$ python -q
>>> import numpy as np
>>> from numpy import linalg as LA
>>> np.set_printoptions(precision=3, suppress=True, linewidth=200)
>>> rnd = lambda a: np.round(a, 3) + 0
>>> A = np.loadtxt("dump.csv", delimiter=",")
>>> print(rnd(A))
[[ 0.284 -0.181 -0.413]
 [-0.181  0.115  0.263]
 [-0.413  0.263  0.601]]
>>> # projection: eigenvalues are 0 or 1
>>> rk = LA.matrix_rank(A)
>>> rk
np.int64(1)
>>> N = LA.svd(A)[2][rk:].T
>>> [int(LA.matrix_rank(np.delete(A, i, axis=0))) for i in range(3)]
[1, 1, 1]
>>> rnd(A @ N)
array([[0., 0.],
       [0., 0.],
       [0., 0.]])
>>> rnd(N @ N.T)
array([[ 0.716,  0.181,  0.413],
       [ 0.181,  0.885, -0.263],
       [ 0.413, -0.263,  0.399]])
>>> [int(LA.matrix_rank(A[:, :j + 1])) for j in range(3)]
[1, 1, 1]
>>> [int(LA.matrix_rank(A[:i])) for i in range(1, len(A) + 1)]
[1, 1, 1]
>>> print(np.allclose(A @ N, 0))
True
>>> F = np.loadtxt("m.csv", delimiter=",")
>>> rnd(F)
array([[ 0.174,  0.11 , -0.123, -0.341],
       [ 0.11 ,  0.094, -0.219, -0.158],
       [-0.123, -0.219,  0.92 , -0.105],
       [-0.341, -0.158, -0.105,  0.813]])
>>> rk = LA.matrix_rank(F)
>>> rk
np.int64(2)
>>> N = LA.svd(F)[2][rk:].T
>>> print([int(LA.matrix_rank(np.delete(F, i, axis=0))) for i in range(4)])
[2, 2, 2, 2]
>>> [int(LA.matrix_rank(F[:, :j + 1])) for j in range(4)]
[1, 2, 2, 2]
>>> rnd(F @ N)
array([[0., 0.],
       [0., 0.],
       [0., 0.],
       [0., 0.]])
>>> rnd(N @ N.T)
array([[ 0.826, -0.11 ,  0.123,  0.341],
       [-0.11 ,  0.906,  0.219,  0.158],
       [ 0.123,  0.219,  0.08 ,  0.105],
       [ 0.341,  0.158,  0.105,  0.187]])
>>> rnd(np.poly(F))
array([ 1., -2.,  1.,  0.,  0.])
>>> rnd(LA.eigvals(F).sum().real)
np.float64(2.0)
>>> rnd(LA.det(F[::-1]))
np.float64(0.0)
>>> rnd(np.kron(np.eye(2, dtype=int), F))
array([[ 0.174,  0.11 , -0.123, -0.341,  0.   ,  0.   ,  0.   ,  0.   ],
       [ 0.11 ,  0.094, -0.219, -0.158,  0.   ,  0.   ,  0.   ,  0.   ],
       [-0.123, -0.219,  0.92 , -0.105,  0.   ,  0.   ,  0.   ,  0.   ],
       [-0.341, -0.158, -0.105,  0.813,  0.   ,  0.   ,  0.   ,  0.   ],
       [ 0.   ,  0.   ,  0.   ,  0.   ,  0.174,  0.11 , -0.123, -0.341],
       [ 0.   ,  0.   ,  0.   ,  0.   ,  0.11 ,  0.094, -0.219, -0.158],
       [ 0.   ,  0.   ,  0.   ,  0.   , -0.123, -0.219,  0.92 , -0.105],
       [ 0.   ,  0.   ,  0.   ,  0.   , -0.341, -0.158, -0.105,  0.813]])
